$ python3 -q
>>> import numpy as np
>>> import numpy.linalg as la
>>> np.set_printoptions(precision=1, suppress=True, linewidth=140, floatmode="fixed")
>>> rd = lambda a: np.round(a, 1) + 0
>>> arr = np.load("x.npy")
>>> print(arr)
[[-2 -3 -5 -1]
 [-3  0  4  2]
 [-5  4  4  0]
 [-1  2  0  6]]
>>> # equal to its transpose
>>> rng = np.random.default_rng(831536)
>>> idx = rng.permutation(4)
>>> print(idx)
[3 0 1 2]
>>> A2 = arr[idx][:, idx]
>>> print(rd(np.sort(np.abs(la.eigvals(A2)))))
[ 2.8  5.0  5.8 10.0]
>>> print(np.allclose(A2, arr))
False
>>> print(np.einsum("ij,ji->", arr, arr))
166
>>> print(rd(la.eigvals(arr).sum().real))
8.0
>>> print(np.einsum("ii->", arr))
8
>>> print(rd(np.poly(arr)))
[  1.0  -8.0 -51.0 232.0 812.0]
>>> print(np.kron(np.eye(2, dtype=int), arr))
[[-2 -3 -5 -1  0  0  0  0]
 [-3  0  4  2  0  0  0  0]
 [-5  4  4  0  0  0  0  0]
 [-1  2  0  6  0  0  0  0]
 [ 0  0  0  0 -2 -3 -5 -1]
 [ 0  0  0  0 -3  0  4  2]
 [ 0  0  0  0 -5  4  4  0]
 [ 0  0  0  0 -1  2  0  6]]
>>> print(rd(la.det(2 * arr)), rd(la.det(arr)))
12992.0 812.0
>>> A2 = la.inv(arr)
>>> print(rd(la.det(arr) * A2))
[[-112.0  -56.0  -84.0    0.0]
 [ -56.0 -202.0  132.0   58.0]
 [ -84.0  132.0  -34.0  -58.0]
 [   0.0   58.0  -58.0  116.0]]
>>> print(rd(la.det(arr) * la.det(A2)))
1.0
>>> print(rd(arr @ A2))
[[1.0 0.0 0.0 0.0]
 [0.0 1.0 0.0 0.0]
 [0.0 0.0 1.0 0.0]
 [0.0 0.0 0.0 1.0]]
>>> print(np.allclose(A2, arr.T))
False
>>> print(rd(la.cond(arr)))
3.6
>>> print(rd(A2))
[[-0.1 -0.1 -0.1  0.0]
 [-0.1 -0.2  0.2  0.1]
 [-0.1  0.2  0.0 -0.1]
 [ 0.0  0.1 -0.1  0.1]]
>>> X = np.loadtxt("case14.csv", delimiter=",")
>>> print(X)
[[ 0.0  0.0  0.0  0.0]
 [ 0.0 -1.0  0.0  0.0]
 [ 0.0  0.0  0.0  0.0]]
>>> left, s, VT = la.svd(X)
>>> print(np.argmax(s[:-1] / (s[1:] + 1e-6)) + 1)
1
>>> print(s)
[1.0 0.0 0.0]
>>> A2 = left[:, :1] @ np.diag(s[:1]) @ VT[:1]
>>> print(rd(la.norm(X - A2, 2)), s[1])
0.0 0.0
>>> print(rd(la.norm(X - A2) / la.norm(X)))
0.0
>>> print(la.matrix_rank(A2))
1
>>> print(A2)
[[ 0.0  0.0  0.0  0.0]
 [ 0.0 -1.0  0.0  0.0]
 [ 0.0  0.0  0.0  0.0]]
>>> left, s, VT = la.svd(X)
>>> evecs = VT[:(s > 1e-8).sum()]
>>> x0 = X[0] + -1 * X[1] + rng.integers(2) * np.eye(4)[2]
>>> print(x0)
[0.0 1.0 1.0 0.0]
>>> print(evecs.T @ evecs)
[[0.0 0.0 0.0 0.0]
 [0.0 1.0 0.0 0.0]
 [0.0 0.0 0.0 0.0]
 [0.0 0.0 0.0 0.0]]
>>> print(np.allclose(evecs.T @ evecs @ x0, x0))
False
>>> mat = np.load("dump.npy")
>>> print(mat)
[[0 0 2]
 [0 0 2]
 [3 4 4]
 [3 4 4]
 [0 0 2]
 [0 0 2]
 [3 4 4]
 [1 2 3]
 [0 0 2]
 [3 4 4]
 [1 2 3]
 [1 2 3]
 [0 0 2]
 [0 0 2]]
>>> # row 1 repeats row 0
>>> x0 = np.array([1, 2, 5])
>>> rhs = mat @ x0
>>> beta, lr = np.zeros(3), 1 / la.norm(mat, 2) ** 2
>>> for i in range(40):
...     beta -= lr * mat.T @ (mat @ beta - rhs)
...     if i % 10 == 0: print(i, round(la.norm(mat @ beta - rhs), 1))
... 
0 7.3
10 3.2
20 1.4
30 0.6
>>> print(rd(beta))
[1.2 1.9 5.0]
>>> print(rd(la.cond(mat)))
24.3
>>> idx = mat[:, 1] > np.median(mat[:, 1])
>>> r0 = mat[idx].mean(axis=0) - mat[~idx].mean(axis=0)
>>> print(np.argsort(-np.abs(r0).round(6), kind="stable"))
[1 0 2]
>>> print(idx.astype(int))
[0 0 1 1 0 0 1 1 0 1 1 1 0 0]
>>> print((((mat - mat.mean(axis=0)) @ r0 > 0) == idx).mean())
1.0
>>> K = np.tril(np.array([[0, 5, 1, 0], [5, 0, 4, 0], [5, 5, 3, 0], [2, 2, 5, 5]]), -1) + np.eye(4, dtype=int)
>>> print(K)
[[1 0 0 0]
 [5 1 0 0]
 [5 5 1 0]
 [2 2 5 1]]
>>> # triangular: eigenvalues sit on the diagonal
>>> A2 = np.array([[1, 0, 2], [0, 2, 0], [0, 2, 1], [1, 0, 2]])
>>> print(np.einsum("ik,kj->ij", K, A2))
[[ 1  0  2]
 [ 5  2 10]
 [ 5 12 11]
 [ 3 14 11]]
>>> print(la.matrix_rank(np.vstack([K, A2.T])))
4
>>> print(K @ A2)
[[ 1  0  2]
 [ 5  2 10]
 [ 5 12 11]
 [ 3 14 11]]
>>> print(np.einsum("ij->j", K))
[13  8  6  1]
>>> print(la.matrix_rank(K @ A2))
3
>>> left, s, VT = la.svd(K)
>>> print(rd(s))
[9.3 4.5 2.3 0.0]
>>> A2 = left[:, :3] @ np.diag(s[:3]) @ VT[:3]
>>> print(rd(la.norm(K - A2, 2)), rd(s[3]))
0.0 0.0
>>> print(rd(np.abs(K - A2).max()))
0.0
>>> print(rd(la.norm(K - A2) / la.norm(K)))
0.0
>>> print(la.matrix_rank(K, rtol=0.05))
3
>>> print(la.matrix_power(K - np.diag(np.diag(K)), 4))
[[0 0 0 0]
 [0 0 0 0]
 [0 0 0 0]
 [0 0 0 0]]
>>> print([int(la.matrix_rank(la.matrix_power(K, p))) for p in range(1, 5)])
[4, 4, 4, 4]
>>> print(K @ K)
[[ 1  0  0  0]
 [10  1  0  0]
 [35 10  1  0]
 [39 29 10  1]]
>>> r0, v = K[1], K[2]
>>> print(r0 @ v)
30
>>> p = (r0 @ v) / (r0 @ r0) * r0
>>> print(np.outer(r0, v))
[[25 25  5  0]
 [ 5  5  1  0]
 [ 0  0  0  0]
 [ 0  0  0  0]]
>>> print(rd(p))
[5.8 1.2 0.0 0.0]
>>> print(la.matrix_rank(np.outer(r0, v)))
1
>>> J = np.triu(rng.random((3, 3)) < 0.8, 1).astype(int)
>>> J = J + J.T
>>> print(J)
[[0 1 1]
 [1 0 1]
 [1 1 0]]
>>> # equal to its transpose
>>> A2 = la.inv(J)
>>> print(rd(la.det(J) * la.det(A2)))
1.0
>>> print(rd(la.cond(J)))
2.0
>>> print(np.allclose(A2, J.T))
False
>>> print((np.abs(A2) > 1e-9).astype(int))
[[1 1 1]
 [1 1 1]
 [1 1 1]]
